$ ipython --no-banner

In [1]: import numpy as np

In [2]: import numpy.linalg as la

In [3]: np.set_printoptions(precision=2, suppress=True, linewidth=100)

In [4]: rd = lambda a: np.round(a, 2) + 0

In [5]: data = np.array([[33, -10, -16, -1, 31],
   ...:     [-10, 17, -11, -16, -17],
   ...:     [-16, -11, 26, 17, -8],
   ...:     [-1, -16, 17, 34, 20],
   ...:     [31, -17, -8, 20, 43]])

In [6]: x0 = np.array([0, 2, 1, 1, 2])

In [7]: h = np.maximum(data @ x0, 0)

In [8]: data.T @ h
Out[8]: array([ 2670, -2337,   221,  3346,  4667])

In [9]: np.maximum(data @ (3 * x0), 0)
Out[9]: array([ 75,   0,  15, 177, 192])

In [10]: data * (h > 1e-9)[:, None]
Out[10]: 
array([[ 33, -10, -16,  -1,  31],
       [  0,   0,   0,   0,   0],
       [-16, -11,  26,  17,  -8],
       [ -1, -16,  17,  34,  20],
       [ 31, -17,  -8,  20,  43]])

In [11]: np.maximum(data @ x0, 0) - np.maximum(-data @ x0, 0)
Out[11]: array([ 25, -27,   5,  59,  64])

In [12]: rank = la.matrix_rank(data)

In [13]: rank
Out[13]: np.int64(3)

In [14]: N = la.svd(data)[2][rank:].T

In [15]: N.shape
Out[15]: (5, 2)

In [16]: print([int(la.matrix_rank(np.delete(data, i, axis=0))) for i in range(5)])
[3, 3, 3, 3, 3]

In [17]: w, evecs = la.eigh(data)

In [18]: x0 = np.array([1, -3, -2, -3, 0])

In [19]: print(np.abs(data).sum(axis=1).max(), rd(np.abs(w).max()))
119 84.02

In [20]: rd(x0 @ data @ x0 / (x0 @ x0)), rd(w[0]), rd(w[-1])
Out[20]: (np.float64(22.17), np.float64(0.0), np.float64(84.02))

In [21]: rd(la.eigvalsh(data[1:, 1:]))
Out[21]: array([ 0.  ,  8.  , 40.63, 71.37])

In [22]: rd(evecs * np.abs(w) @ evecs.T)
Out[22]: 
array([[ 33., -10., -16.,  -1.,  31.],
       [-10.,  17., -11., -16., -17.],
       [-16., -11.,  26.,  17.,  -8.],
       [ -1., -16.,  17.,  34.,  20.],
       [ 31., -17.,  -8.,  20.,  43.]])

In [23]: rd(np.sort(np.abs(la.eigvals(data))))
Out[23]: array([ 0.  ,  0.  , 11.1 , 57.88, 84.02])

In [24]: data @ data
Out[24]: 
array([[ 2407,  -835, -1099,   441,  2634],
       [ -835,  1055,  -449, -1333, -1562],
       [-1099,  -449,  1406,  1052,  -521],
       [  441, -1333,  1052,  2102,  1645],
       [ 2634, -1562,  -521,  1645,  3563]])

In [25]: la.determinant(data)
Traceback (most recent call last):
  Cell In[25], line 1
    la.determinant(data)
AttributeError: module 'numpy.linalg' has no attribute 'determinant'


In [26]: print(la.matrix_power(data, 2))
[[ 2407  -835 -1099   441  2634]
 [ -835  1055  -449 -1333 -1562]
 [-1099  -449  1406  1052  -521]
 [  441 -1333  1052  2102  1645]
 [ 2634 -1562  -521  1645  3563]]

In [27]: rd(la.det(data[::-1]))
Out[27]: np.float64(0.0)

In [28]: np.kron(np.eye(2, dtype=int), data)
Out[28]: 
array([[ 33, -10, -16,  -1,  31,   0,   0,   0,   0,   0],
       [-10,  17, -11, -16, -17,   0,   0,   0,   0,   0],
       [-16, -11,  26,  17,  -8,   0,   0,   0,   0,   0],
       [ -1, -16,  17,  34,  20,   0,   0,   0,   0,   0],
       [ 31, -17,  -8,  20,  43,   0,   0,   0,   0,   0],
       [  0,   0,   0,   0,   0,  33, -10, -16,  -1,  31],
       [  0,   0,   0,   0,   0, -10,  17, -11, -16, -17],
       [  0,   0,   0,   0,   0, -16, -11,  26,  17,  -8],
       [  0,   0,   0,   0,   0,  -1, -16,  17,  34,  20],
       [  0,   0,   0,   0,   0,  31, -17,  -8,  20,  43]])

In [29]: rd(la.eigvals(data).sum().real)
Out[29]: np.float64(153.0)

In [30]: print(rd(la.det(data.T)))
0.0

In [31]: rd(np.poly(data))
Out[31]: array([     1.,   -153.,   6438., -53968.,      0.,      0.])

In [32]: print(np.einsum("ij,ji->", data, data))
10533

In [33]: rng = np.random.default_rng(97096)

In [34]: M = np.array([[1, -1, 1], [1, 1, -3], [-1, -3, -2]]) * (rng.random((3, 3)) < 0.3)

In [35]: M
Out[35]: 
array([[ 0,  0,  1],
       [ 0,  1, -3],
       [-1, -3,  0]])

In [36]: z = rng.permutation(3)

In [37]: print(z)
[0 2 1]

In [38]: Y = M[z][:, z]

In [39]: np.allclose(Y, M)
Out[39]: False

In [40]: np.trace(Y)
Out[40]: np.int64(1)

In [41]: Y
Out[41]: 
array([[ 0,  1,  0],
       [-1,  0, -3],
       [ 0, -3,  1]])

In [42]: print(rd(la.det(Y)), rd(la.det(M[z])))
1.0 -1.0

In [43]: feats = np.loadtxt("block10.csv", delimiter=",")

In [44]: print(feats)
[[ 0.  0.  2.  3.]
 [ 0.  0. -7.  2.]
 [ 2. -7.  0.  0.]
 [ 3.  2.  0.  0.]]

In [45]: proj = np.triu(np.array([[3, 9, 2, 4], [3, -8, -5, 1], [-2, -4, -1, -9], [8, -4, 0, -7]]), 1) + np.eye(4)

In [46]: Y = proj @ feats @ la.inv(proj)

In [47]: print(np.trace(Y), np.trace(feats))
0.0 0.0

In [48]: Y
Out[48]: 
array([[   16.,  -150.,  -843., -7480.],
       [   -7.,   100.,   507.,  4493.],
       [  -25.,   200.,  1050.,  9350.],
       [    3.,   -25.,  -131., -1166.]])

In [49]: proj @ feats - feats @ proj
Out[49]: 
array([[ 16.,  -6., -63.,  36.],
       [ -7.,  37.,   0., -63.],
       [-27., -36., -39.,  -1.],
       [  0., -27.,   4., -14.]])

In [50]: print(rd(np.poly(Y)))
[  1.   0. -66.   0. 625.]

In [51]: print(la.matrix_rank(Y))
4

In [52]: [round(float(x), 2) for x in la.svd(Y, compute_uv=False)[:3]]
Out[52]: [12925.97, 9.82, 5.6]

In [53]: la.matrix_rank(Y, rtol=0.1)
Out[53]: np.int64(1)

In [54]: rd(la.norm(Y, 2) / la.norm(Y))
Out[54]: np.float64(1.0)

In [55]: np.argsort(-la.norm(Y, axis=0).round(6), kind="stable")[:3]
Out[55]: array([3, 2, 1])

In [56]: X = np.load("test3.npy")

In [57]: print(X)
[[2 0]
 [5 7]]

In [58]: Y = la.inv(X)

In [59]: rd(la.det(X) * la.det(Y))
Out[59]: np.float64(1.0)

In [60]: rd(la.det(X) * Y)
Out[60]: 
array([[ 7.,  0.],
       [-5.,  2.]])

In [61]: G = X.T @ X

In [62]: np.trace(G), (X ** 2).sum()
Out[62]: (np.int64(78), np.int64(78))

In [63]: np.diag(G)
Out[63]: array([29, 49])

In [64]: print(rd(la.eigvalsh(G)[::-1]))
[75.4  2.6]

In [65]: print((X @ X.T).shape)
(2, 2)
